% ipython --no-banner

In [1]: import numpy as np

In [2]: np.set_printoptions(precision=3, suppress=True, linewidth=160, legacy="1.25")

In [3]: out = np.array([[1], [-3], [1], [0]])

In [4]: cent = np.array([[2, -2, 1, 1]])

In [5]: rng = np.random.default_rng(441)

In [6]: J = out @ cent + 0.05 * rng.normal(size=(4, 4))

In [7]: J
Out[7]: 
array([[ 1.929, -2.034,  1.061,  1.029],
       [-5.943,  5.987, -2.968, -3.   ],
       [ 1.924, -2.026,  1.004,  1.068],
       [ 0.007, -0.051, -0.048,  0.06 ]])

In [8]: def softmax(z):
   ...:     e = np.exp(z - z.max(axis=-1, keepdims=True))
   ...:     return e / e.sum(axis=-1, keepdims=True)
   ...: 

In [9]: softmax(J[2])
Out[9]: array([0.543, 0.01 , 0.216, 0.231])

In [10]: softmax(J[2] + 2)
Out[10]: array([0.543, 0.01 , 0.216, 0.231])

In [11]: np.round(softmax(10 * J[2]), 3) + 0
Out[11]: array([1., 0., 0., 0.])

In [12]: S = J @ J.T / np.sqrt(4)

In [13]: softmax(S).round(6).argmax(axis=1)
Out[13]: array([0, 1, 0, 2])

In [14]: np.argsort(-np.linalg.norm(J, axis=0).round(6), kind="stable")[:3]
Out[14]: array([1, 0, 3])

In [15]: round(np.log10(np.linalg.cond(J)))
Out[15]: 3

In [16]: np.linalg.matrix_rank(J, rtol=0.1)
Out[16]: 1

In [17]: np.linalg.cond(J) > 100
Out[17]: True

In [18]: [round(float(x), 3) for x in np.linalg.svd(J, compute_uv=False)[:3]]
Out[18]: [10.438, 0.117, 0.092]

In [19]: round(np.linalg.norm(J, 2) / np.linalg.norm(J), 3)
Out[19]: 1.0
